$ ipython --no-banner

In [1]: import numpy as np

In [2]: import numpy.linalg as la

In [3]: np.set_printoptions(suppress=True, linewidth=200)

In [4]: rd = lambda a: np.round(a, 3) + 0

In [5]: rng = np.random.default_rng(2947)

In [6]: theta = rng.uniform(0, 2 * np.pi, 26)

In [7]: q, _ = la.qr(np.array([[0.6, 4.1], [1.5, 2.4], [0.7, 0.2]]))

In [8]: M = 10 * np.c_[np.cos(theta), np.sin(theta)] @ q.T

In [9]: rd(M)
Out[9]: 
array([[ 0.349, -8.586, -5.115],
       [-1.933, -8.709, -4.518],
       [ 9.593, -0.02 , -2.823],
       [-3.261, -8.549, -4.036],
       [-9.688, -1.547,  1.935],
       [ 5.053,  8.015,  3.199],
       [ 6.89 ,  6.954,  2.042],
       [ 3.904,  8.403,  3.762],
       [ 8.557, -2.967, -4.24 ],
       [-6.825, -7.004, -2.09 ],
       [-6.4  , -7.303, -2.388],
       [ 6.733,  7.073,  2.157],
       [-6.03 ,  5.993,  5.266],
       [-9.683, -1.662,  1.867],
       [ 9.106, -1.802, -3.72 ],
       [ 8.946, -2.187, -3.898],
       [-0.33 ,  8.589,  5.111],
       [ 0.958,  8.716,  4.808],
       [ 9.231, -1.462, -3.558],
       [-7.599,  4.393,  4.791],
       [-9.585,  0.07 ,  2.849],
       [-8.822, -4.706, -0.163],
       [ 6.958, -5.126, -5.031],
       [ 9.663,  1.931, -1.703],
       [-8.809,  2.481,  4.03 ],
       [-7.61 , -6.32 , -1.46 ]])

In [10]: z = M[:, 0] > np.median(M[:, 0])

In [11]: r0 = M[z].mean(axis=0) - M[~z].mean(axis=0)

In [12]: np.argsort(-np.abs(r0).round(6), kind="stable")
Out[12]: array([0, 1, 2])

In [13]: print(rd((((M - M.mean(axis=0)) @ r0 > 0) == z).mean()))
0.923

In [14]: cov = np.cov(M, rowvar=False)

In [15]: rd(la.eigvalsh(cov)[::-1])
Out[15]: array([59.492, 44.45 ,  0.   ])

In [16]: print(np.argwhere(np.triu(np.abs(np.corrcoef(M.T)) > 0.8, 1)))
[[1 2]]

In [17]: print(rd(M.std(axis=0)))
[7.282 5.833 3.591]

In [18]: left, sv, Vh = la.svd(M)

In [19]: print(rd(sv))
[38.568 33.355  0.   ]

In [20]: B = left[:, :2] @ np.diag(sv[:2]) @ Vh[:2]

In [21]: la.matrix_rank(B)
Out[21]: np.int64(2)

In [22]: la.matrix_rank(M, rtol=0.05)
Out[22]: np.int64(2)

In [23]: Ac = M - M.mean(axis=0)

In [24]: left, sv, Vh = la.svd(Ac, full_matrices=False)

In [25]: rd((sv ** 2).sum() ** 2 / (sv ** 4).sum())
Out[25]: np.float64(1.959)

In [26]: rd(Vh[0] * np.sign(Vh[0, np.abs(Vh[0]).argmax()]))
Out[26]: array([ 0.943,  0.321, -0.089])

In [27]: rd(sv)
Out[27]: array([38.566, 33.335,  0.   ])

In [28]: la.matrix_rank(Ac)
Out[28]: np.int64(2)

In [29]: np.abs(left[:, 0]).argmax()
Out[29]: np.int64(23)

In [30]: (np.sign(left[:, 0]) == np.sign(left[0, 0])).astype(int)
Out[30]: array([1, 1, 0, 1, 1, 0, 0, 0, 0, 1, 1, 0, 1, 1, 0, 0, 0, 0, 0, 1, 1, 1, 0, 0, 1, 1])

In [31]: rd(sv ** 2 / (sv ** 2).sum())
Out[31]: array([0.572, 0.428, 0.   ])

In [32]: np.abs(Vh[0]).argmax()
Out[32]: np.int64(0)

In [33]: np.searchsorted(np.cumsum(sv ** 2) / (sv ** 2).sum(), 0.9) + 1
Out[33]: np.int64(2)

In [34]: W = np.array([[-1, -2, 1, -2, 0, 3], [0, 3, 1, 3, -1, 1], [-1, 3, -2, 1, 1, 2]])

In [35]: coef = np.array([1, -1, -2, 3, 1, 0])

In [36]: H = np.maximum(M @ W + coef, 0)

In [37]: print(rd((H > 0).mean(axis=0)))
[0.5   0.5   0.423 0.5   0.538 0.5  ]

In [38]: basis = np.array([[2, 0], [-1, 2], [1, 2], [-2, 0], [-2, -2], [1, 2]])

In [39]: (H @ basis).round(6).argmax(axis=1)
Out[39]: array([0, 0, 1, 0, 1, 1, 1, 1, 1, 0, 0, 1, 1, 1, 1, 1, 1, 1, 1, 1, 1, 0, 1, 1, 1, 0])
